$ python -q
>>> import numpy as np
>>> from numpy import linalg as LA
>>> np.set_printoptions(precision=1, suppress=True, linewidth=160, floatmode="fixed")
>>> M = np.loadtxt("test0.csv", delimiter=",")
>>> print(M)
[[-4.0  6.0  0.0  4.0  4.0 -2.0  6.0 -4.0 -6.0 -6.0 -4.0 -4.0  2.0 -2.0  0.0]
 [-2.0  3.0  0.0  2.0  2.0 -1.0  3.0 -2.0 -3.0 -3.0 -2.0 -2.0  1.0 -1.0  0.0]
 [ 2.0 -3.0  0.0 -2.0 -2.0  1.0 -3.0  2.0  3.0  3.0  2.0  2.0 -1.0  1.0  0.0]
 [ 2.0 -3.0  0.0 -2.0 -2.0  1.0 -3.0  2.0  3.0  3.0  2.0  2.0 -1.0  1.0  0.0]
 [ 0.0  0.0  0.0  0.0  0.0  0.0  0.0  0.0  0.0  0.0  0.0  0.0  0.0  0.0  0.0]
 [ 0.0  0.0  0.0  0.0  0.0  0.0  0.0  0.0  0.0  0.0  0.0  0.0  0.0  0.0  0.0]
 [-6.0  9.0  0.0  6.0  6.0 -3.0  9.0 -6.0 -9.0 -9.0 -6.0 -6.0  3.0 -3.0  0.0]
 [-4.0  6.0  0.0  4.0  4.0 -2.0  6.0 -4.0 -6.0 -6.0 -4.0 -4.0  2.0 -2.0  0.0]
 [-2.0  3.0  0.0  2.0  2.0 -1.0  3.0 -2.0 -3.0 -3.0 -2.0 -2.0  1.0 -1.0  0.0]
 [-4.0  6.0  0.0  4.0  4.0 -2.0  6.0 -4.0 -6.0 -6.0 -4.0 -4.0  2.0 -2.0  0.0]
 [ 2.0 -3.0  0.0 -2.0 -2.0  1.0 -3.0  2.0  3.0  3.0  2.0  2.0 -1.0  1.0  0.0]
 [ 4.0 -6.0  0.0 -4.0 -4.0  2.0 -6.0  4.0  6.0  6.0  4.0  4.0 -2.0  2.0  0.0]
 [-4.0  6.0  0.0  4.0  4.0 -2.0  6.0 -4.0 -6.0 -6.0 -4.0 -4.0  2.0 -2.0  0.0]
 [-4.0  6.0  0.0  4.0  4.0 -2.0  6.0 -4.0 -6.0 -6.0 -4.0 -4.0  2.0 -2.0  0.0]
 [-6.0  9.0  0.0  6.0  6.0 -3.0  9.0 -6.0 -9.0 -9.0 -6.0 -6.0  3.0 -3.0  0.0]]
>>> W1 = np.array([[3, 4, 3, 0],
...     [1, 5, 3, 2],
...     [2, 0, 5, 1],
...     [5, 1, 2, 5],
...     [4, 2, 0, 2],
...     [0, 0, 1, 1],
...     [4, 2, 5, 4],
...     [0, 5, 5, 4],
...     [0, 4, 3, 2],
...     [4, 1, 5, 5],
...     [2, 0, 0, 3],
...     [5, 5, 1, 4],
...     [5, 4, 2, 4],
...     [3, 0, 4, 3],
...     [2, 0, 4, 5]])
>>> b = np.array([-6, -8, 6, 6])
>>> act = np.maximum(M @ W1 + b, 0)
>>> print(LA.matrix_rank(act))
4
>>> basis = np.array([[0, 1, 7], [6, 3, 7], [0, 8, 0], [2, 4, 7]])
>>> print(act @ basis)
[[  0.0   0.0   0.0]
 [  0.0   0.0   0.0]
 [ 58.0 264.0 147.0]
 [ 58.0 264.0 147.0]
 [ 12.0  72.0  42.0]
 [ 12.0  72.0  42.0]
 [  0.0   3.0  21.0]
 [  0.0   0.0   0.0]
 [  0.0   0.0   0.0]
 [  0.0   0.0   0.0]
 [ 58.0 264.0 147.0]
 [152.0 480.0 308.0]
 [  0.0   0.0   0.0]
 [  0.0   0.0   0.0]
 [  0.0   3.0  21.0]]
>>> print(W1 @ basis)
[[24 39 49]
 [34 48 56]
 [ 2 46 21]
 [16 44 77]
 [16 18 56]
 [ 2 12  7]
 [20 66 70]
 [38 71 63]
 [28 44 42]
 [16 67 70]
 [ 6 14 35]
 [38 44 98]
 [32 49 91]
 [ 6 47 42]
 [10 54 49]]
>>> print((act @ basis).round(6).argmax(axis=1))
[0 0 1 1 1 1 2 0 0 0 1 1 0 0 2]
